In [1]: import numpy as np

In [2]: np.set_printoptions(suppress=True, linewidth=100)

In [3]: def tidy(a):
   ...:     return np.round(a, 1) + 0
   ...: 

In [4]: arr = np.array([[0, 0, 0, 0], [1, 0, 0, 0], [2, 2, 1, 0], [1, 2, 2, 1]])

In [5]: tidy(np.linalg.det(2 * arr)), tidy(np.linalg.det(arr))
Out[5]: (np.float64(0.0), np.float64(0.0))

In [6]: tidy(np.linalg.eigvals(arr).sum().real)
Out[6]: np.float64(2.0)

In [7]: np.allclose(arr[:-1].T @ np.linalg.lstsq(arr[:-1].T, arr[-1])[0], arr[-1])
Out[7]: False

In [8]: np.abs(np.diag(np.linalg.qr(arr)[1])) > 1e-9
Out[8]: array([ True,  True,  True, False])

In [9]: np.unique(arr.round(6), axis=0).shape
Out[9]: (4, 4)

In [10]: tidy(arr @ np.linalg.pinv(arr) @ arr)
Out[10]: 
array([[0., 0., 0., 0.],
       [1., 0., 0., 0.],
       [2., 2., 1., 0.],
       [1., 2., 2., 1.]])

In [11]: A = np.load("data.npy")

In [12]: A
Out[12]: 
array([[  1.2,  -0.1,   1.9,   0.2],
       [ -1.7,   0.5,   0.3,   0.7],
       [ -2.6,  -0.2,  -0.4,  -0.6],
       [  0.8,  -1.2,  -1. ,   0.1],
       [ -0.2,   0.6,   0.7,   0.1],
       [  1.1,   0.9,  -0.6,   0.1],
       [ -0.4,   1. ,  -0.2,   0.4],
       [  0.6,   0.9,   0. ,  -0.8],
       [  1.8,  -0.3,  -0.3,  -0.7],
       [ -2. ,  -6. , -10. ,  16. ],
       [ -0.8,   0.2,  -1. ,  -0.6],
       [  0.5,   1.3,   0.2,   1.8],
       [  1.3,  -0.1,   0. ,   0.7],
       [ -0.9,  -0.7,   0. ,  -0.5],
       [ -0.1,   0.8,  -1. ,   0.2],
       [  1.2,   0.6,   3. ,   1.5],
       [  0.5,   0.2,  -1.2,  -1.2],
       [ -0.9,   0. ,  -0.1,   0.6],
       [  1.7,   1.6,  -0.7,   2.7],
       [ -0.4,  -1.2,   1.6,   1.1],
       [ -1. ,  -0.1,   0.6,   0.3],
       [ -0.1,  -0.8,   0. ,   0.2],
       [  0.2,   1.3,   0.7,  -2.1],
       [  1.6,   0.4,   1.7,  -0.6],
       [  1.4,   0.3,   0.6,   0.2],
       [  1.1,  -0.8,   1. ,   0.1]])

In [13]: u = np.array([-3, 3])

In [14]: tidy(np.polyval(u, A[8]))
Out[14]: array([-2.4,  3.9,  3.9,  5.1])

In [15]: C2 = np.cov(A, rowvar=False)

In [16]: tidy(np.corrcoef(A.T))
Out[16]: 
array([[ 1. ,  0.4,  0.4, -0.3],
       [ 0.4,  1. ,  0.7, -0.8],
       [ 0.4,  0.7,  1. , -0.8],
       [-0.3, -0.8, -0.8,  1. ]])

In [17]: tidy(np.polyfit(A[:, 1], A[:, 2], 1))
Out[17]: array([ 1.2, -0.1])

In [18]: np.argsort(-A.std(axis=0).round(6), kind="stable")
Out[18]: array([3, 2, 1, 0])

In [19]: C2.shape
Out[19]: (4, 4)

In [20]: tidy(A.std(axis=0))
Out[20]: array([1.2, 1.4, 2.2, 3.2])

In [21]: np.argwhere(np.triu(np.abs(np.corrcoef(A.T)) > 0.8, 1))
Out[21]: array([[2, 3]])

In [22]: W2 = A[[13, 22]].astype(float)

In [23]: for _ in range(4):
    ...:     idx = np.linalg.norm(A[:, None] - W2, axis=-1).argmin(axis=1)
    ...:     W2 = np.array([A[idx == j].mean(axis=0) for j in range(2)])
    ...: 

In [24]: idx
Out[24]: array([1, 0, 0, 0, 1, 1, 1, 1, 1, 0, 0, 0, 1, 1, 0, 1, 1, 0, 0, 1, 0, 1, 1, 1, 1, 1])

In [25]: tidy(W2[1] - W2[0])
Out[25]: array([ 1.2,  0.4,  1.9, -2.2])

In [26]: vec = np.array([-4, 2, -4, -1])

In [27]: rhs = A @ vec

In [28]: c, lr = np.zeros(4), 1 / np.linalg.norm(A, 2) ** 2

In [29]: for i in range(5):
    ...:     c -= lr * A.T @ (A @ c - rhs)
    ...:     if i % 1 == 0: print(i, round(np.linalg.norm(A @ c - rhs), 1))
    ...: 
0 31.5
1 28.7
2 26.2
3 24.0
4 21.9

In [30]: tidy(np.linalg.cond(A))
Out[30]: np.float64(5.1)

In [31]: tidy(c)
Out[31]: array([-1.6, -0.1, -1.8,  0. ])

In [32]: Y = np.c_[A[:, :2] @ np.array([[-1, -1], [0, 0]]), np.array([8, 1, 0, 9, 2, 7, 2, 1, 1, 4, 4, 2, 5, 8, 6, 0, 5, 7, 3, 8, 7, 7, 9, 2, 2, 7])]

In [33]: Y
Out[33]: 
array([[-1.2, -1.2,  8. ],
       [ 1.7,  1.7,  1. ],
       [ 2.6,  2.6,  0. ],
       [-0.8, -0.8,  9. ],
       [ 0.2,  0.2,  2. ],
       [-1.1, -1.1,  7. ],
       [ 0.4,  0.4,  2. ],
       [-0.6, -0.6,  1. ],
       [-1.8, -1.8,  1. ],
       [ 2. ,  2. ,  4. ],
       [ 0.8,  0.8,  4. ],
       [-0.5, -0.5,  2. ],
       [-1.3, -1.3,  5. ],
       [ 0.9,  0.9,  8. ],
       [ 0.1,  0.1,  6. ],
       [-1.2, -1.2,  0. ],
       [-0.5, -0.5,  5. ],
       [ 0.9,  0.9,  7. ],
       [-1.7, -1.7,  3. ],
       [ 0.4,  0.4,  8. ],
       [ 1. ,  1. ,  7. ],
       [ 0.1,  0.1,  7. ],
       [-0.2, -0.2,  9. ],
       [-1.6, -1.6,  2. ],
       [-1.4, -1.4,  2. ],
       [-1.1, -1.1,  7. ]])

In [34]: np.linalg.matrix_rank(np.c_[A, Y])
Out[34]: np.int64(5)

In [35]: tidy(np.linalg.norm(np.linalg.qr(A)[0].T @ Y, axis=0) ** 2 / ((Y ** 2).sum(axis=0) + 1e-12))
Out[35]: array([1. , 1. , 0.1])

In [36]: E = np.array([[278, -129, 48], [-129, 341, -89], [48, -89, 234]])

In [37]: C2 = E.T @ E

In [38]: tidy(np.linalg.svd(E, compute_uv=False) ** 2)
Out[38]: array([232724.5,  41406.4,  27922.1])

In [39]: np.trace(C2), (E ** 2).sum()
Out[39]: (np.int64(302053), np.int64(302053))

In [40]: np.diag(C2)
Out[40]: array([ 96229, 140843,  64981])

In [41]: C2
Out[41]: 
array([[ 96229, -84123,  36057],
       [-84123, 140843, -57367],
       [ 36057, -57367,  64981]])

In [42]: np.allclose(C2, C2.T)
Out[42]: True

In [43]: tidy(np.linalg.eigvalsh(C2)[::-1])
Out[43]: array([232724.5,  41406.4,  27922.1])

In [44]: u = np.array([0, -5, 5, 0])

In [45]: X = np.array([np.roll(u, i) for i in range(4)])

In [46]: X
Out[46]: 
array([[ 0, -5,  5,  0],
       [ 0,  0, -5,  5],
       [ 5,  0,  0, -5],
       [-5,  5,  0,  0]])

In [47]: left, sv, vt = np.linalg.svd(X)

In [48]: evecs = vt[:(sv > 1e-8).sum()]

In [49]: rng = np.random.default_rng(2451)

In [50]: vec = X[3] + -2 * X[0] + rng.integers(2) * np.eye(4)[2]

In [51]: vec
Out[51]: array([-5., 15., -9.,  0.])

In [52]: tidy(np.linalg.norm(vec - evecs.T @ evecs @ vec))
Out[52]: np.float64(0.5)

In [53]: (X @ X)[0]
Out[53]: array([ 25,   0,  25, -50])

In [54]: np.allclose(X @ X.T, X.T @ X)
Out[54]: True

In [55]: rk = np.linalg.matrix_rank(X)

In [56]: rk
Out[56]: np.int64(3)

In [57]: null = np.linalg.svd(X)[2][rk:].T

In [58]: tidy(null[:, 0] / null[np.abs(null[:, 0]).round(6).argmax(), 0])
Out[58]: array([1., 1., 1., 1.])

In [59]: np.linalg.matrix_rank(X.T @ X), np.linalg.matrix_rank(X @ X.T)
Out[59]: (np.int64(3), np.int64(3))

In [60]: tidy(X @ null)
Out[60]: 
array([[0.],
       [0.],
       [0.],
       [0.]])

In [61]: [int(np.linalg.matrix_rank(np.delete(X, i, axis=0))) for i in range(4)]
Out[61]: [3, 3, 3, 3]

In [62]: mat = np.load("arr.npy")

In [63]: mat
Out[63]: 
array([[ 0.,  2., -1.,  3.,  1.,  0.,  0.],
       [ 1., -3., -1., -3., -2.,  0.,  0.],
       [ 1.,  0., -3.,  0.,  2.,  0.,  0.],
       [ 0., -2.,  2., -3., -3.,  0.,  0.],
       [-1., -2.,  2.,  1., -3.,  0.,  0.],
       [ 0.,  0.,  0.,  0.,  0.,  1.,  2.],
       [ 0.,  0.,  0.,  0.,  0.,  0.,  1.]])

In [64]: mat @ mat
Out[64]: 
array([[  0., -14.,   9., -14., -18.,   0.,   0.],
       [ -2.,  21.,  -5.,  19.,  20.,   0.,   0.],
       [ -5.,  -2.,  12.,   5., -11.,   0.,   0.],
       [  3.,  18., -16.,  12.,  26.,   0.,   0.],
       [  3.,   8.,  -7.,  -3.,  13.,   0.,   0.],
       [  0.,   0.,   0.,   0.,   0.,   1.,   4.],
       [  0.,   0.,   0.,   0.,   0.,   0.,   1.]])

In [65]: tidy(np.linalg.matrix_power(mat, 4))
Out[65]: 
array([[-113., -708.,  528., -335., -977.,    0.,    0.],
       [ 100.,  981., -627.,  570., 1265.,    0.,    0.],
       [ -74.,    6.,  106.,  185.,  -95.,    0.,    0.],
       [ 158.,  792., -629.,  286., 1132.,    0.,    0.],
       [  49.,  190., -140.,    0.,  274.,    0.,    0.],
       [   0.,    0.,    0.,    0.,    0.,    1.,    8.],
       [   0.,    0.,    0.,    0.,    0.,    0.,    1.]])

In [66]: (mat + mat.T) / 2
Out[66]: 
array([[ 0. ,  1.5,  0. ,  1.5,  0. ,  0. ,  0. ],
       [ 1.5, -3. , -0.5, -2.5, -2. ,  0. ,  0. ],
       [ 0. , -0.5, -3. ,  1. ,  2. ,  0. ,  0. ],
       [ 1.5, -2.5,  1. , -3. , -1. ,  0. ,  0. ],
       [ 0. , -2. ,  2. , -1. , -3. ,  0. ,  0. ],
       [ 0. ,  0. ,  0. ,  0. ,  0. ,  1. ,  1. ],
       [ 0. ,  0. ,  0. ,  0. ,  0. ,  1. ,  1. ]])

In [67]: np.allclose(mat @ mat.T, mat.T @ mat)
Out[67]: False

In [68]: (mat - mat.T) / 2
Out[68]: 
array([[ 0. ,  0.5, -1. ,  1.5,  1. ,  0. ,  0. ],
       [-0.5,  0. , -0.5, -0.5,  0. ,  0. ,  0. ],
       [ 1. ,  0.5,  0. , -1. ,  0. ,  0. ,  0. ],
       [-1.5,  0.5,  1. ,  0. , -2. ,  0. ,  0. ],
       [-1. ,  0. ,  0. ,  2. ,  0. ,  0. ,  0. ],
       [ 0. ,  0. ,  0. ,  0. ,  0. ,  0. ,  1. ],
       [ 0. ,  0. ,  0. ,  0. ,  0. , -1. ,  0. ]])

In [69]: tidy(np.linalg.det(mat))
Out[69]: np.float64(0.0)
